>>> import numpy as np
>>> import numpy.linalg as la
>>> np.set_printoptions(precision=2, suppress=True, linewidth=100)
>>> def rd(a):
...     return np.round(a, 2) + 0
... 
>>> W0 = np.load("x.npy")
>>> W0
array([[ 8.  , 17.01, 19.  ,  6.  , 19.02, 11.99,  7.02, 15.99,  0.  , 16.97],
       [ 4.02, 10.04,  6.01,  3.99, 10.02,  8.01,  2.01,  7.94,  0.01,  6.01],
       [ 2.04,  2.01,  9.99,  0.03,  4.  ,  0.01,  4.01,  4.02, -0.01,  7.98],
       [ 5.98, 12.03, 16.  ,  3.98, 14.  ,  8.02,  5.99, 12.04,  0.  , 13.99],
       [ 5.  , 11.01, 11.03,  4.  , 12.  ,  7.99,  4.01, 10.02,  0.04,  9.99],
       [ 0.98,  0.98,  5.  , -0.02,  2.02, -0.02,  1.98,  1.99, -0.03,  4.03],
       [ 4.98,  7.98, 17.98,  2.01, 10.98,  3.98,  7.02, 10.01,  0.02, 15.02],
       [ 7.  , 15.98, 14.  ,  6.02, 17.04, 12.01,  4.99, 14.  ,  0.03, 13.01],
       [ 2.  ,  1.95, 10.01,  0.  ,  3.98,  0.02,  4.04,  3.98,  0.02,  8.  ]])
>>> left, s, Vh = la.svd(W0)
>>> np.argmax(s[:-1] / (s[1:] + 1e-6)) + 1
np.int64(2)
>>> other = left[:, :2] @ np.diag(s[:2]) @ Vh[:2]
>>> rd(np.abs(W0 - other).max())
np.float64(0.05)
>>> la.matrix_rank(other)
np.int64(2)
>>> f, r1 = W0[3], W0[8]
>>> print(rd(f @ r1))
435.5
>>> p = (f @ r1) / (f @ f) * f
>>> rd(p)
array([2.39, 4.81, 6.4 , 1.59, 5.6 , 3.21, 2.39, 4.81, 0.  , 5.59])
>>> print(la.matrix_rank(np.outer(f, r1)))
1
>>> rd(r1 - p)
array([-0.39, -2.86,  3.61, -1.59, -1.62, -3.19,  1.65, -0.83,  0.02,  2.41])
>>> x0 = np.array([-1, 3, 3, 1, -1, 2, -1, 3, 4, -4])
>>> h = np.maximum(W0 @ x0, 0)
>>> rd(np.maximum(W0 @ x0, 0) - np.maximum(-W0 @ x0, 0))
array([84.06, 51.93,  6.1 , 58.3 , 55.35,  2.63, 34.9 , 81.03,  5.92])
>>> rd(h)
array([84.06, 51.93,  6.1 , 58.3 , 55.35,  2.63, 34.9 , 81.03,  5.92])
>>> np.flatnonzero(h > 1e-9)
array([0, 1, 2, 3, 4, 5, 6, 7, 8])
>>> rd(np.tanh(W0 @ x0))
array([1.  , 1.  , 1.  , 1.  , 1.  , 0.99, 1.  , 1.  , 1.  ])
>>> data = np.loadtxt("case19.csv", delimiter=",")
>>> data
array([[ 1.,  3.,  3., -3.,  2.,  0.,  2.],
       [-1., -3.,  1.,  1., -3.,  3.,  2.],
       [ 3., -2.,  3., -3.,  3.,  3., -2.],
       [ 0., -2., -1.,  0.,  0.,  2.,  1.],
       [ 3., -1.,  0.,  3., -2., -3.,  2.],
       [-2.,  2.,  1., -2.,  3.,  0., -2.],
       [ 3.,  3., -3.,  0.,  2.,  0., -1.],
       [-3., -1.,  3.,  2., -3.,  0.,  0.]])
>>> x0 = np.array([1, 3, -3, 3, 3, 0, 2])
>>> target = data @ x0
>>> b, lr = np.zeros(7), 1 / la.norm(data, 2) ** 2
>>> for i in range(6):
...     b -= lr * data.T @ (data @ b - target)
...     if i % 1 == 0: print(i, round(la.norm(data @ b - target), 2))
... 
0 15.86
1 8.93
2 6.71
3 5.79
4 5.21
5 4.77
>>> rd(b)
array([ 1.51,  2.48, -3.24,  0.54,  0.83, -1.34,  0.58])
>>> rd(la.cond(data))
np.float64(12.77)
>>> proj = data @ la.solve(data.T @ data, data.T)
>>> np.allclose(proj @ proj, proj)
True
>>> rd(np.diag(proj))
array([0.99, 0.67, 1.  , 0.76, 0.95, 0.78, 1.  , 0.86])
>>> print(rd(proj @ data[:, 2]))
[ 3.  1.  3. -1.  0.  1. -3.  3.]
>>> print(rd(np.trace(proj)))
7.0
>>> rd(la.eigvalsh(proj))
array([0., 1., 1., 1., 1., 1., 1., 1.])
>>> other = np.c_[data[:, :6] @ np.array([[-1, 1, 2, -3, 3, -1],
...     [3, -2, 0, 1, 0, -2],
...     [-1, -3, -2, 3, 3, 1],
...     [1, -2, 2, -1, -1, -3],
...     [-3, 1, 0, 3, 2, 3],
...     [1, -3, -3, 1, -1, -1]]), np.array([2, 3, -1, 3, 1, 1, -3, 1])]
>>> other
array([[ -4.,  -6., -10.,  18.,  19.,  11.,   2.],
       [  4., -12., -11.,  -4., -10.,  -7.,   3.],
       [-21.,  -2., -15.,  13.,  24.,  19.,  -1.],
       [ -3.,   1.,  -4.,  -3.,  -5.,   1.,   3.],
       [  0.,   6.,  21., -22.,   5., -13.,   1.],
       [ -4.,  -2., -10.,  22.,   5.,  14.,   1.],
       [  3.,   8.,  12.,  -9.,   4.,  -6.,  -3.],
       [  8., -17.,  -8.,   6.,  -8.,  -7.,   1.]])
>>> rd(la.norm(other - data @ la.lstsq(data, other)[0], axis=0))
array([0.  , 0.  , 0.  , 0.  , 0.  , 0.  , 0.42])
>>> la.matrix_rank(np.c_[data, other])
np.int64(8)
>>> x0 = np.array([-1, -1, 2, 0, 5, 5, -4])
>>> h = np.maximum(data @ x0, 0)
>>> np.maximum(data @ x0, 0) - np.maximum(-data @ x0, 0)
array([  4.,  -2.,  43.,   6., -35.,  25.,   2.,  -5.])
>>> np.maximum(data @ (3 * x0), 0)
array([ 12.,   0., 129.,  18.,   0.,  75.,   6.,   0.])
>>> rd(np.tanh(data @ x0))
array([ 1.  , -0.96,  1.  ,  1.  , -1.  ,  1.  ,  0.96, -1.  ])
>>> print(data * (h > 1e-9)[:, None])
[[ 1.  3.  3. -3.  2.  0.  2.]
 [-0. -0.  0.  0. -0.  0.  0.]
 [ 3. -2.  3. -3.  3.  3. -2.]
 [ 0. -2. -1.  0.  0.  2.  1.]
 [ 0. -0.  0.  0. -0. -0.  0.]
 [-2.  2.  1. -2.  3.  0. -2.]
 [ 3.  3. -3.  0.  2.  0. -1.]
 [-0. -0.  0.  0. -0.  0.  0.]]
>>> print(data.T @ h)
[  89.  -30.  154. -191.  216.  141. -124.]
